$ ipython --no-banner

In [1]: import numpy as np

In [2]: np.set_printoptions(precision=2, suppress=True, linewidth=160, sign=" ")

In [3]: arr = np.loadtxt("arr.csv", delimiter=",")

In [4]: print(arr)
[[-0.1  -0.25]
 [ 0.4  -0.89]
 [ 0.91  0.37]]

In [5]: # columns are unit length and at right angles

In [6]: x0 = np.array([-3, -2])

In [7]: target = arr @ x0

In [8]: print(np.linalg.lstsq(arr, target)[0])
[-3. -2.]

In [9]: print(np.linalg.solve(arr.T @ arr, arr.T @ target))
[-3. -2.]

In [10]: rng = np.random.default_rng(3780)

In [11]: target = target + 0.02 * rng.normal(size=3)

In [12]: print(target)
[ 0.81  0.56 -3.45]

In [13]: beta, *_ = np.linalg.lstsq(arr, target)

In [14]: print([round(float(np.linalg.norm(np.linalg.solve(arr.T @ arr + lam * np.eye(2), arr.T @ target))), 2) for lam in (0, 1, 10, 100)])
[3.59, 1.8, 0.33, 0.04]

In [15]: print(np.round(arr.T @ (target - arr @ beta), 2) + 0)
[ 0.  0.]

In [16]: print(beta.round())
[-3. -2.]

In [17]: print(beta)
[-2.99 -1.98]

In [18]: gram = arr.T @ arr

In [19]: print(np.linalg.eigvalsh(gram)[::-1])
[ 1.  1.]

In [20]: print(np.allclose(gram, gram.T))
True

In [21]: print((arr @ arr.T).shape)
(3, 3)

In [22]: out = np.array([[2], [-2], [4]])

In [23]: cent = np.array([[-1, 2, -3, -1]])

In [24]: J = out @ cent + 0.1 * rng.normal(size=(3, 4))

In [25]: print(J)
[[ -2.01   4.07  -5.98  -1.97]
 [  1.92  -4.03   5.93   1.92]
 [ -3.88   7.91 -12.02  -4.1 ]]

In [26]: print(np.round(np.linalg.norm(J, 2) / np.linalg.norm(J), 2))
1.0

In [27]: print(np.linalg.cond(J) > 100)
True

In [28]: print(np.argsort(-np.linalg.norm(J, axis=0).round(6), kind="stable")[:3])
[ 2  1  3]

In [29]: U, s, VT = np.linalg.svd(J)

In [30]: print(s)
[ 18.92   0.18   0.06]

In [31]: print(np.argmax(s[:-1] / (s[1:] + 1e-6)) + 1)
1

In [32]: out = U[:, :1] @ np.diag(s[:1]) @ VT[:1]

In [33]: print(np.linalg.matrix_rank(out))
1

In [34]: print(out)
[[ -1.96   4.01  -6.02  -2.03]
 [  1.93  -3.96   5.94   2.  ]
 [ -3.9    7.98 -11.99  -4.03]]

In [35]: print(round(float(np.linalg.norm(J - out) / np.linalg.norm(J)), 2))
0.01

In [36]: print(round(float(np.abs(J - out).max()), 2))
0.08

In [37]: print(np.linalg.matrix_rank(J, rtol=0.05))
1

In [38]: U, s = np.linalg.svd(J)
---------------------------------------------------------------------------
ValueError                                Traceback (most recent call last)
Cell In[38], line 1
----> 1 U, s = np.linalg.svd(J)

ValueError: too many values to unpack (expected 2)

In [39]: U, s, VT = np.linalg.svd(J, full_matrices=False)

In [40]: print(np.round(VT @ VT.T, 2) + 0)
[[ 1.  0.  0.]
 [ 0.  1.  0.]
 [ 0.  0.  1.]]

In [41]: print(np.abs(U[:, 0]).round(6).argmax())
2

In [42]: print((s > 1e-8).sum())
3

In [43]: print(np.round(s / s[0], 2) + 0)
[ 1.    0.01  0.  ]

In [44]: print(np.round(U.T @ J @ VT.T, 2) + 0)
[[ 18.92   0.     0.  ]
 [  0.     0.18   0.  ]
 [  0.     0.     0.06]]

In [45]: print(round(np.sqrt((s ** 2).sum()), 2), np.round(np.linalg.norm(J), 2))
18.92 18.92

In [46]: print(np.round(U.T @ U, 2) + 0)
[[ 1.  0.  0.]
 [ 0.  1.  0.]
 [ 0.  0.  1.]]

In [47]: x0 = np.array([0, 1, 2, 2])

In [48]: a = np.maximum(J @ x0, 0)

In [49]: print(J.T @ a)
[ 22.35 -46.98  69.07  22.34]

In [50]: print(np.flatnonzero(a > 1e-9))
[ 1]

In [51]: print(np.tanh(J @ x0))
[-1.  1. -1.]

In [52]: print(J * (a > 1e-9)[:, None])
[[-0.    0.   -0.   -0.  ]
 [ 1.92 -4.03  5.93  1.92]
 [-0.    0.   -0.   -0.  ]]

In [53]: out = J / np.linalg.norm(J, axis=1, keepdims=True)

In [54]: gram = out @ out.T

In [55]: print(np.argwhere(np.triu(np.abs(gram) > 0.95, 1)))
[[ 0  1]
 [ 0  2]
 [ 1  2]]

In [56]: print(gram[1])
[-1.  1. -1.]

In [57]: print(gram)
[[ 1. -1.  1.]
 [-1.  1. -1.]
 [ 1. -1.  1.]]

In [58]: print(np.linalg.norm(out, axis=1))
[ 1.  1.  1.]

In [59]: M = np.load("out8.npy")

In [60]: print(M)
[[ 0  1  0  0  0  0]
 [-4 -1  0  0  0  0]
 [ 9  3  0  0  0  0]
 [ 0  0  0  1  0  0]
 [ 0  0 -4 -1  0  0]
 [ 0  0  9  3  0  0]
 [ 0  0  0  0  0  1]
 [ 0  0  0  0 -4 -1]
 [ 0  0  0  0  9  3]]

In [61]: print(round(np.log10(np.linalg.cond(M))))
1

In [62]: gram = M.T @ M

In [63]: print(np.allclose(gram, gram.T))
True

In [64]: print((M @ M.T).shape)
(9, 9)

In [65]: print(np.diag(gram))
[ 97  11  97  11  97  11]

In [66]: print(gram)
[[ 97  31   0   0   0   0]
 [ 31  11   0   0   0   0]
 [  0   0  97  31   0   0]
 [  0   0  31  11   0   0]
 [  0   0   0   0  97  31]
 [  0   0   0   0  31  11]]

In [67]: print(np.linalg.svd(M, compute_uv=False) ** 2)
[ 107.01  107.01  107.01    0.99    0.99    0.99]

In [68]: A = np.load("case7.npy")

In [69]: print(A)
[[ -7   3   6   3   4]
 [ 35 -15 -30 -15 -20]
 [-35  15  30  15  20]
 [ 21  -9 -18  -9 -12]]

In [70]: U, s, VT = np.linalg.svd(A)

In [71]: V = VT[:(s > 1e-8).sum()]

In [72]: x0 = A[0] + 5 * A[3] + rng.integers(2) * np.eye(5)[3]

In [73]: print(x0)
[ 98. -42. -84. -42. -56.]

In [74]: print(np.allclose(V.T @ V @ x0, x0))
True

In [75]: print(np.diag(V.T @ V))
[ 0.41  0.08  0.3   0.08  0.13]

In [76]: out = np.array([[-1, -2, -2], [2, -2, -2], [-2, -2, 1], [-2, 2, -2], [1, -2, 0]])

In [77]: print(np.einsum("ij->j", A))
[ 14  -6 -12  -6  -8]

In [78]: print(A @ out)
[[ -1  -6   8]
 [  5  30 -40]
 [ -5 -30  40]
 [  3  18 -24]]

In [79]: print(np.vstack([A, out.T]).shape)
(7, 5)

In [80]: print(np.einsum("ik,kj->ji", A, out))
[[ -1   5  -5   3]
 [ -6  30 -30  18]
 [  8 -40  40 -24]]

In [81]: print(np.unique(A.round(6), axis=0).shape)
(4, 5)

In [82]: print(np.abs(np.diag(np.linalg.qr(A)[1])) > 1e-9)
[ True False False False]

In [83]: print(A @ np.linalg.pinv(A) @ A)
[[ -7.   3.   6.   3.   4.]
 [ 35. -15. -30. -15. -20.]
 [-35.  15.  30.  15.  20.]
 [ 21.  -9. -18.  -9. -12.]]

In [84]: print(np.allclose(A[:-1].T @ np.linalg.lstsq(A[:-1].T, A[-1])[0], A[-1]))
True

In [85]: E = np.array([[-28.19, -0.12, -0.75],
    ...:     [-14.89, -7.57, 0.34],
    ...:     [4.04, 3.32, 7.58],
    ...:     [20.02, -3.73, 4.73],
    ...:     [17.31, 5.63, 2.65],
    ...:     [8.65, 8.22, -8.82],
    ...:     [-27.71, -1.32, -1.0],
    ...:     [4.79, 2.81, 7.28],
    ...:     [37.93, 0.4, 3.07],
    ...:     [-10.3, 8.42, -4.99],
    ...:     [17.77, -11.78, -2.44]])

In [86]: print(E)
[[-28.19  -0.12  -0.75]
 [-14.89  -7.57   0.34]
 [  4.04   3.32   7.58]
 [ 20.02  -3.73   4.73]
 [ 17.31   5.63   2.65]
 [  8.65   8.22  -8.82]
 [-27.71  -1.32  -1.  ]
 [  4.79   2.81   7.28]
 [ 37.93   0.4    3.07]
 [-10.3    8.42  -4.99]
 [ 17.77 -11.78  -2.44]]

In [87]: # column 0 dominates

In [88]: x0 = np.array([-5, -2, -5])

In [89]: target = E @ x0

In [90]: print(np.linalg.lstsq(E, target)[0])
[-5. -2. -5.]

In [91]: print(target)
[ 144.94   87.89  -64.74 -116.29 -111.06  -15.59  146.19  -65.97 -205.8    59.61  -53.09]

In [92]: print(np.linalg.solve(E.T @ E, E.T @ target))
[-5. -2. -5.]

In [93]: target = target + 0.3 * rng.normal(size=11)

In [94]: print(target)
[ 144.74   87.69  -64.79 -116.08 -110.71  -15.51  145.86  -66.08 -205.63   59.44  -52.77]

In [95]: beta, *_ = np.linalg.lstsq(E, target)

In [96]: print(beta)
[-4.99 -2.   -5.01]

In [97]: print(beta.round())
[-5. -2. -5.]

In [98]: print([round(float(np.linalg.norm(np.linalg.solve(E.T @ E + lam * np.eye(3), E.T @ target))), 2) for lam in (0, 1, 10, 100)])
[7.35, 7.33, 7.2, 6.3]

In [99]: print(np.round(np.linalg.norm(target - E @ beta), 2))
0.35

In [100]: Ac = (E - E.mean(axis=0)) / E.std(axis=0)

In [101]: print(Ac.std(axis=0))
[ 1.  1.  1.]

In [102]: print(np.argwhere(np.abs(Ac) > 2))
[[ 10   1]]

In [103]: beta = np.linalg.lstsq(np.delete(Ac, 0, axis=1), Ac[:, 0])[0]

In [104]: print(round(float(1 - np.var(Ac[:, 0] - np.delete(Ac, 0, axis=1) @ beta)), 2))
0.07

In [105]: print(beta)
[ 0.02  0.27]

In [106]: x0 = np.array([3, 6, 9])

In [107]: a = np.maximum(E @ x0, 0)

In [108]: print(np.flatnonzero(a > 1e-9))
[ 2  3  4  7  8]

In [109]: print(np.maximum(E @ (3 * x0), 0))
[   0.      0.    300.78  240.75  328.68    0.      0.    290.25  431.46    0.      0.  ]

In [110]: print(E.T @ a)
[ 9826.66   979.75  2575.75]

In [111]: print(E * (a > 1e-9)[:, None])
[[-0.   -0.   -0.  ]
 [-0.   -0.    0.  ]
 [ 4.04  3.32  7.58]
 [20.02 -3.73  4.73]
 [17.31  5.63  2.65]
 [ 0.    0.   -0.  ]
 [-0.   -0.   -0.  ]
 [ 4.79  2.81  7.28]
 [37.93  0.4   3.07]
 [-0.    0.   -0.  ]
 [ 0.   -0.   -0.  ]]

In [112]: cent = E[[9, 5]].astype(float)

In [113]: for _ in range(5):
     ...:     labels = np.linalg.norm(E[:, None] - cent, axis=-1).argmin(axis=1)
     ...:     cent = np.array([E[labels == j].mean(axis=0) for j in range(2)])
     ...: 

In [114]: print(labels)
[ 0  0  1  1  1  1  0  1  1  0  1]

In [115]: print(np.abs(cent[1] - cent[0]).argmax())
0

In [116]: print(cent)
[[-20.27  -0.15  -1.6 ]
 [ 15.79   0.7    2.01]]

In [117]: gram = np.cov(E, rowvar=False)

In [118]: print(np.argsort(-E.std(axis=0).round(6), kind="stable"))
[ 0  1  2]

In [119]: print(np.round(np.polyfit(E[:, 0], E[:, 1], 1), 2) + 0)
[ 0.   0.4]

In [120]: print(gram.shape)
(3, 3)

In [121]: F = np.loadtxt("mat.csv", delimiter=",")

In [122]: print(F.round(2) + 0)
[[-2.88 -0.62 -0.02 -0.59 -0.06]
 [ 0.51 -1.91  1.64 -0.42 -1.49]
 [-0.21  1.24 -0.85  0.   -2.59]
 [-0.21  1.83  2.12 -1.04  0.2 ]
 [ 0.62 -0.27 -1.06 -2.72  0.17]]

In [123]: print(round(float(np.linalg.det(F)), 2))
243.0

In [124]: print((F + F.T) / 2)
[[-2.88 -0.05 -0.11 -0.4   0.28]
 [-0.05 -1.91  1.44  0.71 -0.88]
 [-0.11  1.44 -0.85  1.06 -1.82]
 [-0.4   0.71  1.06 -1.04 -1.26]
 [ 0.28 -0.88 -1.82 -1.26  0.17]]

In [125]: print(round(np.trace(F), 2))
-6.5

In [126]: print(np.round(np.abs(np.linalg.eigvals(F)).max(), 2))
3.0

In [127]: K = np.load("a.npy")

In [128]: print(K)
[[ 0.17  0.17 -0.17 -0.29]
 [ 0.17  0.17 -0.17 -0.29]
 [-0.17 -0.17  0.17  0.29]
 [-0.29 -0.29  0.29  0.48]]

In [129]: t = np.radians(82)

In [130]: Rm = np.eye(3)

In [131]: Rm[1, 1] = Rm[2, 2] = np.cos(t)

In [132]: Rm[1, 2], Rm[2, 1] = -np.sin(t), np.sin(t)

In [133]: print(Rm)
[[ 1.    0.    0.  ]
 [ 0.    0.14 -0.99]
 [ 0.    0.99  0.14]]

In [134]: out = E @ Rm.T

In [135]: print(np.abs(out - E).max(axis=0))
[  0.    12.56  15.73]

In [136]: print(np.allclose(E @ E.T, out @ out.T))
True

In [137]: x0 = np.array([0, -2, 2, 1])

In [138]: print(np.linalg.eigvalsh(2 * K - np.eye(4)))
[-1. -1. -1.  1.]

In [139]: print((x0 - K @ x0) @ (K @ x0))
0.0

In [140]: print(np.eye(4) - K)
[[ 0.83 -0.17  0.17  0.29]
 [-0.17  0.83  0.17  0.29]
 [ 0.17  0.17  0.83 -0.29]
 [ 0.29  0.29 -0.29  0.52]]

In [141]: print(np.linalg.matrix_rank(K, rtol=0.1))
1

In [142]: print(np.argsort(-np.linalg.norm(K, axis=0).round(6), kind="stable")[:3])
[ 3  0  1]

In [143]: print(np.round(np.linalg.norm(K, 2) / np.linalg.norm(K), 2))
1.0

In [144]: labels = E[:, 1] > np.median(E[:, 1])

In [145]: u = E[labels].mean(axis=0) - E[~labels].mean(axis=0)

In [146]: print(labels.astype(int))
[ 0  0  1  0  1  1  0  1  0  1  0]

In [147]: print(u)
[ 4.08  9.7   0.08]

In [148]: print(((E - E.mean(axis=0)) @ u > 0).astype(int))
[ 0  0  1  1  1  1  0  1  1  1  0]

In [149]: gram = K.T @ K

In [150]: print((K @ K.T).shape)
(4, 4)

In [151]: print(round(np.trace(gram), 2), round(float((K ** 2).sum()), 2))
1.0 1.0

In [152]: print(np.diag(gram))
[ 0.17  0.17  0.17  0.48]

In [153]: print(np.linalg.matrix_rank(gram))
1

In [154]: W0 = np.array([[39, 32, -7, 0],
     ...:     [32, 51, 10, -23],
     ...:     [-7, 10, 51, -2],
     ...:     [0, -23, -2, 26]])

In [155]: print(W0)
[[ 39  32  -7   0]
 [ 32  51  10 -23]
 [ -7  10  51  -2]
 [  0 -23  -2  26]]

In [156]: labels = rng.permutation(4)

In [157]: print(labels)
[ 0  2  3  1]

In [158]: out = W0[labels][:, labels]

In [159]: print(out)
[[ 39  -7   0  32]
 [ -7  51  -2  10]
 [  0  -2  26 -23]
 [ 32  10 -23  51]]

In [160]: print(round(float(np.linalg.det(out)), 2), round(float(np.linalg.det(W0[labels])), 2))
23104.0 23104.0

In [161]: low = np.linalg.cholesky(out)

In [162]: print(np.round(np.prod(np.diag(low)) ** 2, 2), round(float(np.linalg.det(out)), 2))
23104.0 23104.0

In [163]: print(out / np.sqrt(np.outer(np.diag(out), np.diag(out))))
[[ 1.   -0.16  0.    0.72]
 [-0.16  1.   -0.05  0.2 ]
 [ 0.   -0.05  1.   -0.63]
 [ 0.72  0.2  -0.63  1.  ]]

In [164]: print(low)
[[ 6.24  0.    0.    0.  ]
 [-1.12  7.05  0.    0.  ]
 [ 0.   -0.28  5.09  0.  ]
 [ 5.12  2.23 -4.39  0.68]]
